$ python3 -q
>>> import numpy as np
>>> np.set_printoptions(precision=3, suppress=True, linewidth=200)
>>> rng = np.random.default_rng(78670)
>>> F = (rng.random((7, 7)) < 0.3) + np.eye(7)
>>> F /= F.sum(axis=1, keepdims=True)
>>> print(F)
[[0.25 0.25 0.   0.   0.25 0.25 0.  ]
 [0.   0.5  0.   0.   0.5  0.   0.  ]
 [0.   0.   0.5  0.   0.   0.   0.5 ]
 [0.   0.   0.25 0.25 0.25 0.25 0.  ]
 [0.   0.   0.5  0.   0.5  0.   0.  ]
 [0.   0.   0.5  0.   0.   0.5  0.  ]
 [0.   0.   0.   0.   0.   0.   1.  ]]
>>> def softmax(z):
...     e = np.exp(z - z.max(axis=-1, keepdims=True))
...     return e / e.sum(axis=-1, keepdims=True)
... 
>>> print(softmax(F[1] + -2))
[0.121 0.199 0.121 0.121 0.199 0.121 0.121]
>>> print(softmax(10 * F[1]))
[0.003 0.492 0.003 0.003 0.492 0.003 0.003]
>>> print(softmax(F).sum(axis=1))
[1. 1. 1. 1. 1. 1. 1.]
>>> print(softmax(F[1]))
[0.121 0.199 0.121 0.121 0.199 0.121 0.121]
>>> S = F @ F.T / np.sqrt(7)
>>> print(softmax(S)[1] @ F)
[0.037 0.118 0.243 0.035 0.227 0.139 0.201]
>>> print(softmax(S).round(6).argmax(axis=1))
[0 1 2 3 4 5 6]
>>> print(np.sort(np.abs(np.linalg.eigvals(F))))
[0.25 0.25 0.5  0.5  0.5  0.5  1.  ]
>>> print(F @ F)
[[0.062 0.188 0.25  0.    0.312 0.188 0.   ]
 [0.    0.25  0.25  0.    0.5   0.    0.   ]
 [0.    0.    0.25  0.    0.    0.    0.75 ]
 [0.    0.    0.438 0.062 0.188 0.188 0.125]
 [0.    0.    0.5   0.    0.25  0.    0.25 ]
 [0.    0.    0.5   0.    0.    0.25  0.25 ]
 [0.    0.    0.    0.    0.    0.    1.   ]]
>>> print((F - F.T) / 2)
[[ 0.     0.125  0.     0.     0.125  0.125  0.   ]
 [-0.125  0.     0.     0.     0.25   0.     0.   ]
 [ 0.     0.     0.    -0.125 -0.25  -0.25   0.25 ]
 [ 0.     0.     0.125  0.     0.125  0.125  0.   ]
 [-0.125 -0.25   0.25  -0.125  0.     0.     0.   ]
 [-0.125  0.     0.25  -0.125  0.     0.     0.   ]
 [ 0.     0.    -0.25   0.     0.     0.     0.   ]]
>>> print(np.allclose(F @ F.T, F.T @ F))
False
>>> W0 = np.load("m.npy")
>>> print(W0)
[[0 4 3 1 0 3 3 3]
 [4 0 2 6 5 5 0 3]
 [3 2 2 1 3 5 0 5]
 [1 6 1 4 1 3 1 5]
 [0 5 3 1 0 2 3 1]
 [3 5 5 3 2 4 4 2]
 [3 0 0 1 3 4 0 5]
 [3 3 5 5 1 2 5 2]]
>>> O, evecs = np.linalg.qr(F[:, :1])[0], np.linalg.qr(F[:, 1:])[0]
>>> sig = np.linalg.svd(O.T @ evecs, compute_uv=False)
>>> print(sig)
[0.67]
>>> print((sig > 0.9).sum())
0
>>> print(round(float(np.linalg.norm(O @ O.T - evecs @ evecs.T, 2)), 3))
1.0
>>> print(np.degrees(np.arccos(sig.clip(0, 1))))
[47.969]
>>> vec = np.array([0, 9, 1, 7, 7, 1, 8, 2])
>>> target = W0 @ vec
>>> print(target)
[ 79  90  63 111  83 125  42 120]
>>> print(np.round(np.linalg.solve(W0, 3 * target), 3) + 0)
[ 0. 27.  3. 21. 21.  3. 24.  6.]
>>> print(np.round(np.linalg.solve(W0.T, W0[7]), 3) + 0)
[0. 0. 0. 0. 0. 0. 0. 1.]
>>> print(np.round(np.linalg.solve(W0, W0[:, 1]), 3) + 0)
[0. 1. 0. 0. 0. 0. 0. 0.]
>>> print(np.round(np.linalg.solve(W0, target + W0[:, 5]), 3) + 0)
[0. 9. 1. 7. 7. 2. 8. 2.]
>>> E = np.load("out10.npy")
>>> print(E)
[[0.194 0.032 0.129 0.065 0.161 0.032 0.065 0.065 0.129 0.129]
 [0.121 0.182 0.091 0.121 0.061 0.03  0.121 0.061 0.121 0.091]
 [0.129 0.129 0.129 0.065 0.032 0.161 0.    0.129 0.161 0.065]
 [0.077 0.192 0.077 0.231 0.    0.077 0.077 0.192 0.038 0.038]
 [0.147 0.088 0.029 0.147 0.088 0.088 0.118 0.118 0.059 0.118]
 [0.056 0.167 0.111 0.    0.111 0.111 0.222 0.    0.111 0.111]
 [0.121 0.121 0.091 0.152 0.    0.03  0.152 0.061 0.121 0.152]
 [0.152 0.121 0.03  0.061 0.03  0.03  0.121 0.182 0.152 0.121]
 [0.074 0.185 0.037 0.148 0.148 0.037 0.148 0.037 0.074 0.111]
 [0.037 0.185 0.    0.148 0.    0.185 0.148 0.074 0.185 0.037]]
>>> O, evecs = np.linalg.qr(E[:, :8])[0], np.linalg.qr(E[:, 8:])[0]
>>> sig = np.linalg.svd(O.T @ evecs, compute_uv=False)
>>> print(np.round(np.linalg.norm(O @ O.T - evecs @ evecs.T, 2), 3))
1.0
>>> print(np.degrees(np.arccos(sig.clip(0, 1))))
[ 6.274 27.673]
>>> print(sig)
[0.994 0.886]
>>> idx = rng.permutation(10)
>>> A2 = E[:, idx] * rng.choice([-1, 1], 10)
>>> print(A2)
[[ 0.129  0.129 -0.032  0.065  0.065 -0.194  0.129 -0.161 -0.032  0.065]
 [ 0.091  0.121 -0.182  0.061  0.121 -0.121  0.091 -0.061 -0.03   0.121]
 [ 0.065  0.161 -0.129  0.129  0.    -0.129  0.129 -0.032 -0.161  0.065]
 [ 0.038  0.038 -0.192  0.192  0.077 -0.077  0.077 -0.    -0.077  0.231]
 [ 0.118  0.059 -0.088  0.118  0.118 -0.147  0.029 -0.088 -0.088  0.147]
 [ 0.111  0.111 -0.167  0.     0.222 -0.056  0.111 -0.111 -0.111  0.   ]
 [ 0.152  0.121 -0.121  0.061  0.152 -0.121  0.091 -0.    -0.03   0.152]
 [ 0.121  0.152 -0.121  0.182  0.121 -0.152  0.03  -0.03  -0.03   0.061]
 [ 0.111  0.074 -0.185  0.037  0.148 -0.074  0.037 -0.148 -0.037  0.148]
 [ 0.037  0.185 -0.185  0.074  0.148 -0.037  0.    -0.    -0.185  0.148]]
>>> Uu, _, Vh = np.linalg.svd(E.T @ A2)
>>> print(idx)
[9 8 1 7 6 0 2 4 5 3]
>>> print(np.round(np.linalg.lstsq(E, A2)[0], 3) + 0)
[[ 0.  0.  0.  0.  0. -1.  0.  0.  0.  0.]
 [ 0.  0. -1.  0.  0.  0.  0.  0.  0.  0.]
 [ 0.  0.  0.  0.  0.  0.  1.  0.  0.  0.]
 [ 0.  0.  0.  0.  0.  0.  0.  0.  0.  1.]
 [ 0.  0.  0.  0.  0.  0.  0. -1.  0.  0.]
 [ 0.  0.  0.  0.  0.  0.  0.  0. -1.  0.]
 [ 0.  0.  0.  0.  1.  0.  0.  0.  0.  0.]
 [ 0.  0.  0.  1.  0.  0.  0.  0.  0.  0.]
 [ 0.  1.  0.  0.  0.  0.  0.  0.  0.  0.]
 [ 1.  0.  0.  0.  0.  0.  0.  0.  0.  0.]]
>>> print(W0.reshape(-1, 2))
[[0 4]
 [3 1]
 [0 3]
 [3 3]
 [4 0]
 [2 6]
 [5 5]
 [0 3]
 [3 2]
 [2 1]
 [3 5]
 [0 5]
 [1 6]
 [1 4]
 [1 3]
 [1 5]
 [0 5]
 [3 1]
 [0 2]
 [3 1]
 [3 5]
 [5 3]
 [2 4]
 [4 2]
 [3 0]
 [0 1]
 [3 4]
 [0 5]
 [3 3]
 [5 5]
 [1 2]
 [5 2]]
>>> T = W0.reshape(8, 2, -1)
>>> print(np.swapaxes(T, 1, 2)[0])
[[0 0]
 [4 3]
 [3 3]
 [1 3]]
